>>> import numpy as np
>>> import numpy.linalg as la
>>> np.set_printoptions(precision=1, suppress=True, linewidth=140, legacy="1.25")
>>> rnd = lambda a: np.round(a, 1) + 0
>>> J = np.load("test0.npy")
>>> print(J)
[[-0.7  1.  -1. ]
 [ 2.   1.3  2. ]
 [-1.   1.  -0.7]]
>>> A2 = J / la.norm(J, axis=1, keepdims=True)
>>> gram = A2 @ A2.T
>>> print(rnd(np.degrees(np.arccos(np.clip(gram[2, 0], -1, 1)))))
15.5
>>> print(np.argwhere(np.triu(np.abs(gram) > 0.95, 1)))
[[0 2]]
>>> print(rnd(gram[2]))
[ 1.  -0.4  1. ]
>>> A2 = la.inv(J)
>>> print(rnd(J @ A2))
[[1. 0. 0.]
 [0. 1. 0.]
 [0. 0. 1.]]
>>> print((np.abs(A2) > 1e-9).astype(int))
[[1 1 1]
 [1 1 1]
 [1 1 1]]
>>> print(rnd(la.inv(A2)))
[[-0.7  1.  -1. ]
 [ 2.   1.3  2. ]
 [-1.   1.  -0.7]]
>>> data = np.loadtxt("run14.csv", delimiter=",")
>>> print(data)
[[-3.  9.  3.]
 [-3.  9.  3.]
 [-1.  3.  1.]]
>>> x0 = np.array([1, 1, -5])
>>> h = np.maximum(J @ x0, 0)
>>> print(h)
[5.3 0.  3.5]
>>> print(np.maximum(J @ x0, 0) - np.maximum(-J @ x0, 0))
[ 5.3 -6.7  3.5]
>>> print(np.flatnonzero(h > 1e-9))
[0 2]
>>> print(rnd(la.det(2 * data)), rnd(la.det(data)))
0.0 0.0
>>> print(rnd(la.det(data[::-1])))
0.0
>>> Uu, sigma, Vh = la.svd(data)
>>> vecs = Vh[:(sigma > 1e-8).sum()]
>>> rng = np.random.default_rng(2265)
>>> x0 = data[0] + -2 * data[2] + rng.integers(2) * np.eye(3)[0]
>>> print(x0)
[0. 3. 1.]
>>> print(la.matrix_rank(np.vstack([data, x0])))
2
>>> print(np.allclose(vecs.T @ vecs @ x0, x0))
False
>>> r = la.matrix_rank(data)
>>> print(r)
1
>>> ns = la.svd(data)[2][r:].T
>>> print([int(la.matrix_rank(data[:i])) for i in range(1, len(data) + 1)])
[1, 1, 1]
>>> print([int(la.matrix_rank(data[:, :j + 1])) for j in range(3)])
[1, 1, 1]
>>> print(rnd(data @ ns))
[[0. 0.]
 [0. 0.]
 [0. 0.]]
>>> print(ns.shape)
(3, 2)
>>> print(la.matrix_rank(data.T @ data), la.matrix_rank(data @ data.T))
1 1
>>> feats = np.load("case11.npy")
>>> print(feats)
[[ 0  0  0  0]
 [ 2  2  0  0]
 [ 0  0 -1  1]
 [ 0  0  3 -2]]
>>> print(la.matrix_power(feats, 3))
[[  0   0   0   0]
 [  8   8   0   0]
 [  0   0 -13  10]
 [  0   0  30 -23]]
>>> print((feats - feats.T) / 2)
[[ 0. -1.  0.  0.]
 [ 1.  0.  0.  0.]
 [ 0.  0.  0. -1.]
 [ 0.  0.  1.  0.]]
>>> print(np.trace(feats))
-1
>>> print(rnd(np.abs(la.eigvals(feats)).max()))
3.3
>>> Uu, sigma, Vh = la.svd(feats)
>>> print(np.argmax(sigma[:-1] / (sigma[1:] + 1e-6)) + 1)
3
>>> print(rnd(sigma))
[3.9 2.8 0.3 0. ]
>>> A2 = Uu[:, :3] @ np.diag(sigma[:3]) @ Vh[:3]
>>> print(rnd(np.abs(feats - A2).max()))
0.0
>>> print(rnd(la.norm(feats - A2) / la.norm(feats)))
0.0
>>> print(rnd(A2))
[[ 0.  0.  0.  0.]
 [ 2.  2.  0.  0.]
 [ 0.  0. -1.  1.]
 [ 0.  0.  3. -2.]]
>>> print(rnd(la.norm(feats - A2, 2)), sigma[3])
0.0 0.0
>>> print(rnd(la.det(feats.T)))
0.0
>>> print(rnd(la.eigvals(feats).sum().real))
-1.0
>>> print(rnd(la.eigvals(feats)))
[-3.3  0.3  2.   0. ]
>>> print(np.kron(np.eye(2, dtype=int), feats))
[[ 0  0  0  0  0  0  0  0]
 [ 2  2  0  0  0  0  0  0]
 [ 0  0 -1  1  0  0  0  0]
 [ 0  0  3 -2  0  0  0  0]
 [ 0  0  0  0  0  0  0  0]
 [ 0  0  0  0  2  2  0  0]
 [ 0  0  0  0  0  0 -1  1]
 [ 0  0  0  0  0  0  3 -2]]
>>> print(np.einsum("ii->", feats))
-1
>>> print(rnd(np.poly(feats)))
[ 1.  1. -7.  2.  0.]
>>> x0 = np.array([2, 0, 1, 1])
>>> h = np.maximum(feats @ x0, 0)
>>> print(np.maximum(feats @ (3 * x0), 0))
[ 0 12  0  3]
>>> print(np.maximum(feats @ x0, 0) - np.maximum(-feats @ x0, 0))
[0 4 0 1]
>>> def softmax(z):
...     e = np.exp(z - z.max(axis=-1, keepdims=True))
...     return e / e.sum(axis=-1, keepdims=True)
... 
>>> print(rnd(softmax(feats[1] + 4)))
[0.4 0.4 0.1 0.1]
>>> print(rnd(softmax(feats[1])))
[0.4 0.4 0.1 0.1]
>>> S = feats @ feats.T / np.sqrt(4)
>>> print(rnd(softmax(S)))
[[0.2 0.2 0.2 0.2]
 [0.  0.9 0.  0. ]
 [0.2 0.2 0.6 0. ]
 [0.  0.  0.  1. ]]
>>> W0 = np.array([[-4, 2, 5, 4], [2, 16, -3, 12], [5, -3, 0, -7], [4, 12, -7, 14]])
>>> A2 = np.array([[1, 0], [1, 2], [5, 3], [3, 1]])
>>> print(la.matrix_rank(np.vstack([W0, A2.T])))
4
>>> print(np.einsum("ij->j", W0))
[ 7 27 -5 23]
>>> print(np.vstack([W0, A2.T]).shape)
(6, 4)
>>> t = np.radians(30)
>>> R = np.eye(4)
>>> R[2, 2] = R[0, 0] = np.cos(t)
>>> R[2, 0], R[0, 2] = -np.sin(t), np.sin(t)
>>> print(rnd(R))
[[ 0.9  0.   0.5  0. ]
 [ 0.   1.   0.   0. ]
 [-0.5  0.   0.9  0. ]
 [ 0.   0.   0.   1. ]]
>>> A2 = W0 @ R.T
>>> print(np.allclose(W0 @ W0.T, A2 @ A2.T))
True
>>> A2 = np.array([[-1, -2], [1, 1]])
>>> K = np.tile(A2, (2, 2))
>>> print(K)
[[-1 -2 -1 -2]
 [ 1  1  1  1]
 [-1 -2 -1 -2]
 [ 1  1  1  1]]
>>> print(rnd(np.sort(la.eigvals(feats).real)))
[-3.3  0.   0.3  2. ]
>>> print((la.matrix_power((feats != 0) + (feats.T != 0) + np.eye(4), 4) > 0).astype(int))
[[1 1 0 0]
 [1 1 0 0]
 [0 0 1 1]
 [0 0 1 1]]
>>> print(np.flatnonzero(la.matrix_power((feats != 0) + (feats.T != 0) + np.eye(4), 4)[3]))
[2 3]
>>> print(K.reshape(-1, 2))
[[-1 -2]
 [-1 -2]
 [ 1  1]
 [ 1  1]
 [-1 -2]
 [-1 -2]
 [ 1  1]
 [ 1  1]]
>>> print(K.ravel(order="F"))
[-1  1 -1  1 -2  1 -2  1 -1  1 -1  1 -2  1 -2  1]
>>> blk = K.reshape(4, 2, -1)
>>> print(blk[:, 0])
[[-1 -2]
 [ 1  1]
 [-1 -2]
 [ 1  1]]
>>> print(blk.shape)
(4, 2, 2)
>>> r0 = np.array([0, 1, -1]) + 0.5
>>> E = np.outer(r0, r0) / (r0 @ r0)
>>> print(rnd(E))
[[ 0.1  0.3 -0.1]
 [ 0.3  0.8 -0.3]
 [-0.1 -0.3  0.1]]
>>> Uu, sigma, Vh = la.svd(E)
>>> vecs = Vh[:(sigma > 1e-8).sum()]
>>> x0 = E[1] + -1 * E[2] + rng.integers(2) * np.eye(3)[2]
>>> print(rnd(x0))
[ 0.4  1.1 -0.4]
>>> print(rnd(vecs.T @ vecs))
[[ 0.1  0.3 -0.1]
 [ 0.3  0.8 -0.3]
 [-0.1 -0.3  0.1]]
>>> print(np.allclose(vecs.T @ vecs @ x0, x0))
True
>>> print(la.matrix_rank(np.vstack([E, x0])))
1
>>> P = np.triu(np.array([[2, 5, -2], [7, -2, 4], [-8, 7, -4]]), 1) + np.eye(3)
>>> A2 = P @ E @ la.inv(P)
>>> print(rnd(la.det(A2)))
0.0
>>> arr = np.load("w.npy")
>>> print(arr)
[[2 2 0]
 [5 0 3]
 [6 0 5]
 [6 0 5]
 [2 2 0]
 [6 0 5]
 [5 0 3]
 [6 0 5]
 [3 1 0]
 [6 0 5]
 [6 0 5]
 [4 0 1]
 [5 0 3]
 [3 1 0]
 [6 0 5]
 [4 0 1]]
>>> gram = np.cov(arr, rowvar=False)
>>> print(rnd(np.corrcoef(arr.T)))
[[ 1.  -0.9  1. ]
 [-0.9  1.  -0.7]
 [ 1.  -0.7  1. ]]
>>> print(rnd(np.corrcoef(arr[:, 2], arr[:, 0])[0, 1]))
1.0
>>> print(gram.shape)
(3, 3)
>>> print(rnd(np.polyfit(arr[:, 2], arr[:, 0], 1)))
[0.7 2.8]
>>> print(rnd(la.eigvalsh(gram)[::-1]))
[7.2 0.3 0. ]
>>> print(rnd(arr.std(axis=0)))
[1.4 0.7 2.1]
>>> P = arr @ la.solve(arr.T @ arr, arr.T)
>>> print(np.trace(P))
3.0
>>> print(rnd(np.diag(P)))
[0.4 0.1 0.1 0.1 0.4 0.1 0.1 0.1 0.2 0.1 0.1 0.3 0.1 0.2 0.1 0.3]
>>> print(la.matrix_rank(np.eye(16) - P))
13
>>> r0, r1 = arr[0], arr[6]
>>> print(r0 @ r1)
10
>>> pr = (r0 @ r1) / (r0 @ r0) * r0
>>> print(np.outer(r0, r1))
[[10  0  6]
 [10  0  6]
 [ 0  0  0]]
>>> print(la.matrix_rank(np.outer(r0, r1)))
1
>>> print(rnd(la.norm(r0 + r1) ** 2 + la.norm(r0 - r1) ** 2))
84.0
>>> z = arr[:, 0] > np.median(arr[:, 0])
>>> r0 = arr[z].mean(axis=0) - arr[~z].mean(axis=0)
>>> print(z.astype(int))
[0 0 1 1 0 1 0 1 0 1 1 0 0 0 1 0]
>>> print(rnd((((arr - arr.mean(axis=0)) @ r0 > 0) == z).mean()))
0.8
>>> print(np.argsort(-np.abs(r0).round(6), kind="stable"))
[2 0 1]
>>> A = np.array([[0.3, -0.5, -0.4],
...     [1.2, -0.9, 0.3],
...     [-0.6, -0.6, -1.0],
...     [-1.0, -0.6, -0.4],
...     [-1.1, -0.4, 1.1],
...     [0.8, 0.1, 0.6],
...     [0.3, -0.8, 0.0],
...     [-0.4, 0.8, -0.7],
...     [0.3, 0.4, 0.2],
...     [0.6, -0.6, -0.1],
...     [0.1, 0.1, 0.0],
...     [-0.2, -0.7, -0.3],
...     [0.8, -2.5, 0.5],
...     [0.2, -0.8, -0.8],
...     [1.0, -0.3, 0.4],
...     [-3.1, -0.5, -0.6],
...     [1.4, 0.6, -1.9],
...     [0.8, 0.5, -0.2],
...     [-1.8, 0.2, -1.5],
...     [1.5, -0.3, 0.4],
...     [1.1, 0.2, -0.5],
...     [-0.2, -0.8, -0.6],
...     [-0.2, 0.2, 0.4]])
>>> A[6] *= 20
>>> print(A)
[[  0.3  -0.5  -0.4]
 [  1.2  -0.9   0.3]
 [ -0.6  -0.6  -1. ]
 [ -1.   -0.6  -0.4]
 [ -1.1  -0.4   1.1]
 [  0.8   0.1   0.6]
 [  6.  -16.    0. ]
 [ -0.4   0.8  -0.7]
 [  0.3   0.4   0.2]
 [  0.6  -0.6  -0.1]
 [  0.1   0.1   0. ]
 [ -0.2  -0.7  -0.3]
 [  0.8  -2.5   0.5]
 [  0.2  -0.8  -0.8]
 [  1.   -0.3   0.4]
 [ -3.1  -0.5  -0.6]
 [  1.4   0.6  -1.9]
 [  0.8   0.5  -0.2]
 [ -1.8   0.2  -1.5]
 [  1.5  -0.3   0.4]
 [  1.1   0.2  -0.5]
 [ -0.2  -0.8  -0.6]
 [ -0.2   0.2   0.4]]
>>> cen = (A - A.mean(axis=0)) / A.std(axis=0)
>>> print(np.argwhere(np.abs(cen) > 2))
[[ 6  0]
 [ 6  1]
 [15  0]
 [16  2]]
>>> b = la.lstsq(np.delete(cen, 1, axis=1), cen[:, 1])[0]
>>> print(rnd(b))
[-0.7  0. ]
>>> print(np.abs(b).argmax())
0
